$ python -q
>>> import numpy as np
>>> np.set_printoptions(suppress=True, linewidth=120)
>>> rd = lambda a: np.round(a, 3) + 0
>>> A = np.loadtxt("w.csv", delimiter=",")
>>> print(rd(A))
[[ 0.602 -0.486 -0.486 -0.31  -0.133 -0.221 -0.044]
 [-0.486  0.405 -0.595 -0.378 -0.162 -0.27  -0.054]
 [-0.486 -0.595  0.405 -0.378 -0.162 -0.27  -0.054]
 [-0.31  -0.378 -0.378  0.759 -0.103 -0.172 -0.034]
 [-0.133 -0.162 -0.162 -0.103  0.956 -0.074 -0.015]
 [-0.221 -0.27  -0.27  -0.172 -0.074  0.877 -0.025]
 [-0.044 -0.054 -0.054 -0.034 -0.015 -0.025  0.995]]
>>> q, r_ = np.linalg.qr(A)
>>> print(rd(r_))
[[-1.  0.  0.  0.  0.  0.  0.]
 [ 0. -1.  0.  0.  0.  0.  0.]
 [ 0.  0.  1.  0.  0.  0.  0.]
 [ 0.  0.  0. -1.  0.  0.  0.]
 [ 0.  0.  0.  0. -1.  0.  0.]
 [ 0.  0.  0.  0.  0. -1.  0.]
 [ 0.  0.  0.  0.  0.  0.  1.]]
>>> print(rd(q.T @ q))
[[1. 0. 0. 0. 0. 0. 0.]
 [0. 1. 0. 0. 0. 0. 0.]
 [0. 0. 1. 0. 0. 0. 0.]
 [0. 0. 0. 1. 0. 0. 0.]
 [0. 0. 0. 0. 1. 0. 0.]
 [0. 0. 0. 0. 0. 1. 0.]
 [0. 0. 0. 0. 0. 0. 1.]]
>>> U, sv, Vt = np.linalg.svd(A, full_matrices=False)
>>> print(U.shape, sv.shape, Vt.shape)
(7, 7) (7,) (7, 7)
>>> print(np.allclose(U * sv @ Vt, A))
True
>>> print((sv > 1e-8).sum())
7
>>> print(rd(U.T @ A @ Vt.T))
[[1. 0. 0. 0. 0. 0. 0.]
 [0. 1. 0. 0. 0. 0. 0.]
 [0. 0. 1. 0. 0. 0. 0.]
 [0. 0. 0. 1. 0. 0. 0.]
 [0. 0. 0. 0. 1. 0. 0.]
 [0. 0. 0. 0. 0. 1. 0.]
 [0. 0. 0. 0. 0. 0. 1.]]
>>> vec = np.array([0, -1, -1, 2, 2, -3, 1])
>>> print(rd(A @ np.ones(7)))
[-1.079 -1.541 -1.541 -0.617  0.307 -0.155  0.769]
>>> print(rd(A @ np.eye(7)[1]))
[-0.486  0.405 -0.595 -0.378 -0.162 -0.27  -0.054]
>>> print(rd((A * vec).sum(axis=1)))
[ 0.708 -0.135 -0.135  2.55   2.236 -2.607  1.079]
>>> print(rd(A @ (2 * vec)))
[ 1.415 -0.27  -0.27   5.101  4.472 -5.214  2.157]
>>> print((A @ vec).argmax())
3
>>> print(np.linalg.norm(A @ vec) <= np.linalg.norm(A, 2) * np.linalg.norm(vec) + 1e-9)
True
>>> out = np.array([[0, -3], [2, -1], [-3, 3], [2, 2], [0, -1], [-3, 1], [3, -3]])
>>> print(np.linalg.matrix_rank(np.vstack([A, out.T])))
7
>>> print(np.vstack([A, out.T]).shape)
(9, 7)
>>> print(rd(np.einsum("ij,ij->i", A, A)))
[1. 1. 1. 1. 1. 1. 1.]
>>> print(np.linalg.matrix_rank(A @ out))
2
>>> vec = np.array([-2, 5, 2, -2, -6, -8, -9])
>>> print(rd(A.T @ (A @ vec)))
[-2.  5.  2. -2. -6. -8. -9.]
>>> print([p for p in range(1, 25) if np.allclose(np.linalg.matrix_power(A, p), np.eye(7))])
[2, 4, 6, 8, 10, 12, 14, 16, 18, 20, 22, 24]
>>> print(rd(np.linalg.det(A)))
-1.0
>>> print(7 - np.linalg.matrix_rank(A - np.eye(7), tol=1e-8))
6
>>> print(rd(np.linalg.inv(A)))
[[ 0.602 -0.486 -0.486 -0.31  -0.133 -0.221 -0.044]
 [-0.486  0.405 -0.595 -0.378 -0.162 -0.27  -0.054]
 [-0.486 -0.595  0.405 -0.378 -0.162 -0.27  -0.054]
 [-0.31  -0.378 -0.378  0.759 -0.103 -0.172 -0.034]
 [-0.133 -0.162 -0.162 -0.103  0.956 -0.074 -0.015]
 [-0.221 -0.27  -0.27  -0.172 -0.074  0.877 -0.025]
 [-0.044 -0.054 -0.054 -0.034 -0.015 -0.025  0.995]]
>>> X = np.load("data.npy")
>>> print(rd(X))
[[  9.73    1.004  -0.358   3.602  -5.554   2.447  -4.248  -1.084  14.639 -22.568  14.487 -23.652]
 [  6.435   1.933  -0.784   2.929  -2.777   2.613  -4.078   0.104   8.064 -13.034   9.68  -12.931]
 [  4.906   2.102  -0.922   2.558  -1.834   2.458  -3.737   0.566   5.56   -9.187   7.563  -8.621]
 [  4.72    2.109  -0.935   2.509  -1.736   2.428  -3.682   0.616   5.283  -8.749   7.31   -8.133]
 [  2.537   1.907  -0.994   1.839  -0.858   1.833  -2.753   1.067   2.481  -4.099   4.383  -3.031]
 [  2.32    1.852  -0.985   1.759  -0.799   1.746  -2.625   1.092   2.252  -3.693   4.092  -2.602]
 [  1.521   1.57   -0.917   1.424  -0.625   1.365  -2.077   1.122   1.493  -2.302   3.004  -1.18 ]
 [  1.357   1.493  -0.893   1.345  -0.597   1.273  -1.946   1.113   1.353  -2.038   2.775  -0.925]
 [  1.133   1.375  -0.851   1.229  -0.56    1.138  -1.752   1.088   1.17   -1.688   2.453  -0.6  ]
 [  0.983   1.285  -0.817   1.145  -0.537   1.04   -1.613   1.062   1.052  -1.463   2.232  -0.401]
 [  0.944   1.26   -0.807   1.122  -0.531   1.014  -1.575   1.054   1.022  -1.405   2.174  -0.352]
 [  0.328   0.735  -0.552   0.662  -0.406   0.514  -0.844   0.774   0.551  -0.549   1.138   0.225]
 [  0.263   0.654  -0.505   0.592  -0.381   0.445  -0.742   0.713   0.495  -0.462   1.002   0.251]
 [  0.004   0.073  -0.071   0.072  -0.068   0.039  -0.075   0.106   0.07   -0.038   0.11    0.068]
 [  0.053  -0.245   0.283  -0.265   0.323  -0.095   0.228  -0.433  -0.308   0.122  -0.383  -0.311]
 [  0.09   -0.311   0.377  -0.347   0.447  -0.108   0.281  -0.58   -0.422   0.159  -0.495  -0.421]
 [  0.15   -0.386   0.497  -0.447   0.619  -0.112   0.336  -0.77   -0.58    0.207  -0.631  -0.563]
 [  0.303  -0.502   0.736  -0.635   1.002  -0.084   0.401  -1.154  -0.933   0.313  -0.884  -0.842]
 [  2.739  -0.126   2.824  -1.911   6.394   1.742  -0.787  -4.692  -6.353   2.659  -2.826  -2.033]
 [  2.786  -0.104   2.856  -1.927   6.504   1.789  -0.825  -4.749  -6.47    2.72   -2.857  -2.029]
 [  3.378   0.198   3.248  -2.122   7.889   2.385  -1.324  -5.435  -7.958   3.519  -3.252  -1.916]
 [  4.54    0.914   3.974  -2.46   10.723   3.658  -2.428  -6.717 -11.071   5.301  -4.039  -1.415]
 [  5.815   1.853   4.723  -2.785  13.997   5.183  -3.791  -8.054 -14.757   7.55   -4.937  -0.504]
 [  8.478   4.214   6.188  -3.362  21.34    8.721  -7.04  -10.695 -23.265  13.106  -6.968   2.411]
 [  9.164   4.898   6.55   -3.496  23.337   9.7    -7.953 -11.353 -25.621  14.71   -7.527   3.357]
 [ 10.333   6.124   7.156  -3.712  26.828  11.424  -9.569 -12.456 -29.776  17.587  -8.515   5.131]
 [ 10.637   6.456   7.312  -3.766  27.756  11.885 -10.002 -12.74  -30.887  18.367  -8.78    5.626]
 [ 11.243   7.131   7.62   -3.872  29.626  12.815 -10.879 -13.303 -33.134  19.954  -9.315   6.651]]
>>> Ac = X - X.mean(axis=0)
>>> U, sv, Vt = np.linalg.svd(Ac, full_matrices=False)
>>> print(rd(sv))
[110.73   34.844  14.013   0.      0.      0.      0.      0.      0.      0.      0.      0.   ]
>>> print(np.abs(Vt[0]).argmax())
8
>>> print(rd(sv ** 2 / (sv ** 2).sum()))
[0.897 0.089 0.014 0.    0.    0.    0.    0.    0.    0.    0.    0.   ]
>>> print(np.abs(U[:, 0]).argmax())
27
>>> print(rd((sv ** 2).sum() ** 2 / (sv ** 4).sum()))
1.231
>>> basis = X[[13, 8]].astype(float)
>>> for _ in range(5):
...     idx = np.linalg.norm(X[:, None] - basis, axis=-1).argmin(axis=1)
...     basis = np.array([X[idx == j].mean(axis=0) for j in range(2)])
... 
>>> print(idx)
[1 1 1 1 1 1 1 1 1 1 1 1 1 1 1 1 1 1 1 1 1 1 0 0 0 0 0 0]
>>> print(np.bincount(idx))
[ 6 22]
>>> print(rd(basis[1] - basis[0]))
[ -6.95   -4.259  -6.391   4.075 -23.058  -8.613   6.575  10.745  26.758 -17.77    9.812  -7.025]
>>> out = X / np.sqrt((X ** 2).mean(axis=1, keepdims=True))
>>> print(rd(np.linalg.norm(out, axis=1)))
[3.464 3.464 3.464 3.464 3.464 3.464 3.464 3.464 3.464 3.464 3.464 3.464 3.464 3.464 3.464 3.464 3.464 3.464 3.464
 3.464 3.464 3.464 3.464 3.464 3.464 3.464 3.464 3.464]
>>> print(np.linalg.matrix_rank(out) == np.linalg.matrix_rank(X))
True
>>> print(rd(out[13]))
[ 0.055  1.026 -0.99   1.008 -0.955  0.54  -1.044  1.476  0.974 -0.524  1.531  0.952]
>>> d = np.linalg.norm(X[:, None] - X[None], axis=-1)
>>> print(np.unravel_index(d.round(6).argmax(), d.shape))
(np.int64(0), np.int64(27))
>>> print(np.flatnonzero(d[6] < d.mean() / 2))
[ 3  4  5  6  7  8  9 10 11 12 13 14 15 16 17]
>>> rk = np.linalg.matrix_rank(X)
>>> print(rk)
3
>>> ns = np.linalg.svd(X)[2][rk:].T
>>> print([int(np.linalg.matrix_rank(np.delete(X, i, axis=0))) for i in range(28)])
[3, 3, 3, 3, 3, 3, 3, 3, 3, 3, 3, 3, 3, 3, 3, 3, 3, 3, 3, 3, 3, 3, 3, 3, 3, 3, 3, 3]
>>> print([int(np.linalg.matrix_rank(X[:i])) for i in range(1, len(X) + 1)])
[1, 2, 3, 3, 3, 3, 3, 3, 3, 3, 3, 3, 3, 3, 3, 3, 3, 3, 3, 3, 3, 3, 3, 3, 3, 3, 3, 3]
>>> print(np.allclose(X @ ns, 0))
True
>>> print(ns.shape)
(12, 9)
>>> m1 = np.load("out7.npy")
>>> print(m1)
[[5. 1. 1. 1. 1. 1. 1.]
 [1. 5. 1. 1. 1. 1. 1.]
 [1. 1. 5. 1. 1. 1. 1.]
 [1. 1. 1. 5. 1. 1. 1.]
 [1. 1. 1. 1. 5. 1. 1.]
 [1. 1. 1. 1. 1. 5. 1.]
 [1. 1. 1. 1. 1. 1. 5.]]
>>> L = np.linalg.cholesky(m1)
>>> print(m1 / np.sqrt(np.outer(np.diag(m1), np.diag(m1))))
[[1.  0.2 0.2 0.2 0.2 0.2 0.2]
 [0.2 1.  0.2 0.2 0.2 0.2 0.2]
 [0.2 0.2 1.  0.2 0.2 0.2 0.2]
 [0.2 0.2 0.2 1.  0.2 0.2 0.2]
 [0.2 0.2 0.2 0.2 1.  0.2 0.2]
 [0.2 0.2 0.2 0.2 0.2 1.  0.2]
 [0.2 0.2 0.2 0.2 0.2 0.2 1. ]]
>>> print(rd(L))
[[2.236 0.    0.    0.    0.    0.    0.   ]
 [0.447 2.191 0.    0.    0.    0.    0.   ]
 [0.447 0.365 2.16  0.    0.    0.    0.   ]
 [0.447 0.365 0.309 2.138 0.    0.    0.   ]
 [0.447 0.365 0.309 0.267 2.121 0.    0.   ]
 [0.447 0.365 0.309 0.267 0.236 2.108 0.   ]
 [0.447 0.365 0.309 0.267 0.236 0.211 2.098]]
>>> print(np.linalg.eigvalsh(m1).min() > 0)
True
>>> vec = np.array([9, -8, 3, 5, 8, 0, -2])
>>> rhs = L @ vec
>>> print(rd(rhs))
[ 20.125 -13.502   7.584  12.72   20.336   5.251   1.056]
>>> print(rd(np.linalg.solve(L.T, L[5])))
[0. 0. 0. 0. 0. 1. 0.]
>>> rng = np.random.default_rng(6579)
>>> idx = rng.permutation(7)
>>> print(idx)
[2 5 1 6 0 4 3]
>>> out = m1[idx][:, idx]
>>> print(rd(np.sort(np.abs(np.linalg.eigvals(out)))))
[ 4.  4.  4.  4.  4.  4. 11.]
>>> print(np.trace(out))
35.0
>>> data = np.load("m.npy")
>>> print(data)
[[ 1  0  0  0  0  0  0  0  0  0  0  0]
 [ 1  1  0  0  0  0  0  0  0  0  0  0]
 [ 0  1  1  0  0  0  0  0  0  0  0  0]
 [-2  1  2  1  0  0  0  0  0  0  0  0]
 [ 1 -2 -1  0  1  0  0  0  0  0  0  0]
 [-2  2  0 -2  0  1  0  0  0  0  0  0]
 [-2  2  1  1 -1 -1  1  0  0  0  0  0]
 [ 0 -2 -1 -2 -1  2  2  1  0  0  0  0]
 [ 1 -1  0  1  2 -2  2  2  1  0  0  0]
 [-1 -1 -2  2  2  1  1  1  1  1  0  0]
 [ 1 -1  0  1 -1  2 -2  0 -2 -2  1  0]
 [-1  1 -1  1 -2  2  0 -2  2  0 -1  1]]
>>> out = data / np.linalg.norm(data, axis=1, keepdims=True)
>>> C2 = out @ out.T
>>> print(np.argwhere(np.triu(np.abs(C2) > 0.95, 1)))
[]
>>> W0 = np.load("sample10.npy")
>>> print(rd(W0))
[[1.    0.    0.    0.    0.    0.   ]
 [0.333 0.333 0.333 0.    0.    0.   ]
 [0.5   0.    0.5   0.    0.    0.   ]
 [0.5   0.    0.    0.5   0.    0.   ]
 [0.    0.    0.    0.    1.    0.   ]
 [0.    0.    0.    0.    0.5   0.5  ]]
>>> out = np.array([[-3, 0, -1],
...     [2, 0, -3],
...     [1, -1, -1],
...     [3, -3, -3],
...     [3, -3, -2],
...     [1, 1, 0]])
>>> print(np.linalg.matrix_rank(np.vstack([W0, out.T])))
6
>>> print(np.vstack([W0, out.T]).shape)
(9, 6)
>>> print(rd(np.einsum("ij,ij->i", W0, W0)))
[1.    0.333 0.5   0.5   1.    0.5  ]
>>> print(rd(np.einsum("ik,kj->ji", W0, out)))
[[-3.     0.    -1.     0.     3.     2.   ]
 [ 0.    -0.333 -0.5   -1.5   -3.    -1.   ]
 [-1.    -1.667 -1.    -2.    -2.    -1.   ]]
>>> print(rd(np.einsum("ik,kj->ij", W0, out)))
[[-3.     0.    -1.   ]
 [ 0.    -0.333 -1.667]
 [-1.    -0.5   -1.   ]
 [ 0.    -1.5   -2.   ]
 [ 3.    -3.    -2.   ]
 [ 2.    -1.    -1.   ]]
>>> print(rd(out.T @ W0.T))
[[-3.     0.    -1.     0.     3.     2.   ]
 [ 0.    -0.333 -0.5   -1.5   -3.    -1.   ]
 [-1.    -1.667 -1.    -2.    -2.    -1.   ]]
>>> print(np.linalg.matrix_rank(W0 @ out))
3
